$ python -q
>>> import numpy as np
>>> np.set_printoptions(precision=1, suppress=True, linewidth=160)
>>> def rnd(a):
...     return np.round(a, 1) + 0
... 
>>> mat = np.load("run17.npy")
>>> mat
array([[ 0, -5,  1,  5, -4,  1, -3, -2,  5, -1, -1],
       [ 0,  0, -1, -4,  4, -1,  5, -4,  4, -2,  0],
       [ 0,  0,  0, -1, -5,  3, -1,  4, -2,  3, -2],
       [ 0,  0,  0,  0, -4, -4,  3, -5,  1, -3,  0],
       [ 0,  0,  0,  0,  0, -1,  0, -5, -2,  5,  3],
       [ 0,  0,  0,  0,  0,  0,  0,  1,  2,  4,  3],
       [ 0,  0,  0,  0,  0,  0,  0, -2, -5,  3,  3],
       [ 0,  0,  0,  0,  0,  0,  0,  0,  4, -2, -2],
       [ 0,  0,  0,  0,  0,  0,  0,  0,  0,  5,  5],
       [ 0,  0,  0,  0,  0,  0,  0,  0,  0,  0,  1],
       [ 0,  0,  0,  0,  0,  0,  0,  0,  0,  0,  0]])
>>> blk = np.stack([mat, -1 * mat, mat[::-1]])
>>> np.linalg.matrix_rank(blk.reshape(3, -1))
np.int64(2)
>>> rnd(np.linalg.norm(blk, axis=(1, 2)))
array([23.7, 23.7, 23.7])
>>> np.linalg.matrix_rank(blk)
array([9, 9, 9])
>>> blk.sum(axis=0)
array([[ 0,  0,  0,  0,  0,  0,  0,  0,  0,  0,  0],
       [ 0,  0,  0,  0,  0,  0,  0,  0,  0,  0,  1],
       [ 0,  0,  0,  0,  0,  0,  0,  0,  0,  5,  5],
       [ 0,  0,  0,  0,  0,  0,  0,  0,  4, -2, -2],
       [ 0,  0,  0,  0,  0,  0,  0, -2, -5,  3,  3],
       [ 0,  0,  0,  0,  0,  0,  0,  1,  2,  4,  3],
       [ 0,  0,  0,  0,  0, -1,  0, -5, -2,  5,  3],
       [ 0,  0,  0,  0, -4, -4,  3, -5,  1, -3,  0],
       [ 0,  0,  0, -1, -5,  3, -1,  4, -2,  3, -2],
       [ 0,  0, -1, -4,  4, -1,  5, -4,  4, -2,  0],
       [ 0, -5,  1,  5, -4,  1, -3, -2,  5, -1, -1]])
>>> rank = np.linalg.matrix_rank(mat)
>>> rank
np.int64(9)
>>> ns = np.linalg.svd(mat)[2][rank:].T
>>> ns.shape
(11, 2)
>>> np.allclose(mat @ ns, 0)
True
>>> rnd(mat @ ns)
array([[0., 0.],
       [0., 0.],
       [0., 0.],
       [0., 0.],
       [0., 0.],
       [0., 0.],
       [0., 0.],
       [0., 0.],
       [0., 0.],
       [0., 0.],
       [0., 0.]])
>>> [int(np.linalg.matrix_rank(np.delete(mat, i, axis=0))) for i in range(11)]
[8, 8, 8, 8, 8, 9, 9, 9, 9, 9, 9]
>>> np.allclose(mat, mat.T)
False
>>> np.trace(mat)
np.int64(0)
>>> rnd(np.sort(np.abs(np.linalg.eigvals(mat))))
array([0., 0., 0., 0., 0., 0., 0., 0., 0., 0., 0.])
>>> np.linalg.matrix_power(mat, 2)
array([[  0,   0,   5,  19, -45,  -8, -11,  26,   0,   2,   8],
       [  0,   0,   0,   1,  21,   9, -11, -15, -53,  68,  52],
       [  0,   0,   0,   0,   4,   9,  -3,  35,  36, -31, -24],
       [  0,   0,   0,   0,   0,   4,   0,  10, -35, -12,  -3],
       [  0,   0,   0,   0,   0,   0,   0,  -1, -22,  -4,   2],
       [  0,   0,   0,   0,   0,   0,   0,   0,   4,   8,  12],
       [  0,   0,   0,   0,   0,   0,   0,   0,  -8, -21, -18],
       [  0,   0,   0,   0,   0,   0,   0,   0,   0,  20,  18],
       [  0,   0,   0,   0,   0,   0,   0,   0,   0,   0,   5],
       [  0,   0,   0,   0,   0,   0,   0,   0,   0,   0,   0],
       [  0,   0,   0,   0,   0,   0,   0,   0,   0,   0,   0]])
>>> M = np.loadtxt("block1.csv", delimiter=",")
>>> M
array([[10.,  3., 10.,  6., 11.,  8.,  2., 11.],
       [ 3.,  1.,  3.,  1.,  3.,  2.,  0.,  3.],
       [10.,  3., 10.,  6., 11.,  8.,  2., 11.],
       [ 6.,  1.,  6., 10.,  9.,  8.,  6.,  9.],
       [11.,  3., 11.,  9., 13., 10.,  4., 13.],
       [ 8.,  2.,  8.,  8., 10.,  8.,  4., 10.],
       [ 2.,  0.,  2.,  6.,  4.,  4.,  4.,  4.],
       [11.,  3., 11.,  9., 13., 10.,  4., 13.]])
>>> np.unique(M.round(6), axis=0).shape
(6, 8)
>>> np.abs(np.diag(np.linalg.qr(M)[1])) > 1e-9
array([ True,  True, False, False, False, False, False, False])
>>> M2 = np.array([[-2, 2, 0, 1, 0, 2, 1, -2, 2],
...     [-1, 2, -1, -2, 0, 2, 1, 0, 0],
...     [1, -2, -2, 0, 0, -1, -2, 0, -1],
...     [2, -2, 0, -1, 2, -2, 0, -2, 0],
...     [1, -1, 1, 2, 1, -1, 1, -1, 2],
...     [0, -2, 0, -1, 0, -1, 2, 1, 0],
...     [1, 0, -1, -2, 1, 2, 1, 1, 1],
...     [1, -2, -1, -1, 1, 2, -1, 2, -1],
...     [-1, -1, 1, -1, 1, 1, -1, 2, 1]])
>>> E = np.triu(M2, 1)
>>> E
array([[ 0,  2,  0,  1,  0,  2,  1, -2,  2],
       [ 0,  0, -1, -2,  0,  2,  1,  0,  0],
       [ 0,  0,  0,  0,  0, -1, -2,  0, -1],
       [ 0,  0,  0,  0,  2, -2,  0, -2,  0],
       [ 0,  0,  0,  0,  0, -1,  1, -1,  2],
       [ 0,  0,  0,  0,  0,  0,  2,  1,  0],
       [ 0,  0,  0,  0,  0,  0,  0,  1,  1],
       [ 0,  0,  0,  0,  0,  0,  0,  0, -1],
       [ 0,  0,  0,  0,  0,  0,  0,  0,  0]])
>>> [round(float(x), 1) for x in np.linalg.svd(E, compute_uv=False)[:3]]
[4.9, 4.2, 2.8]
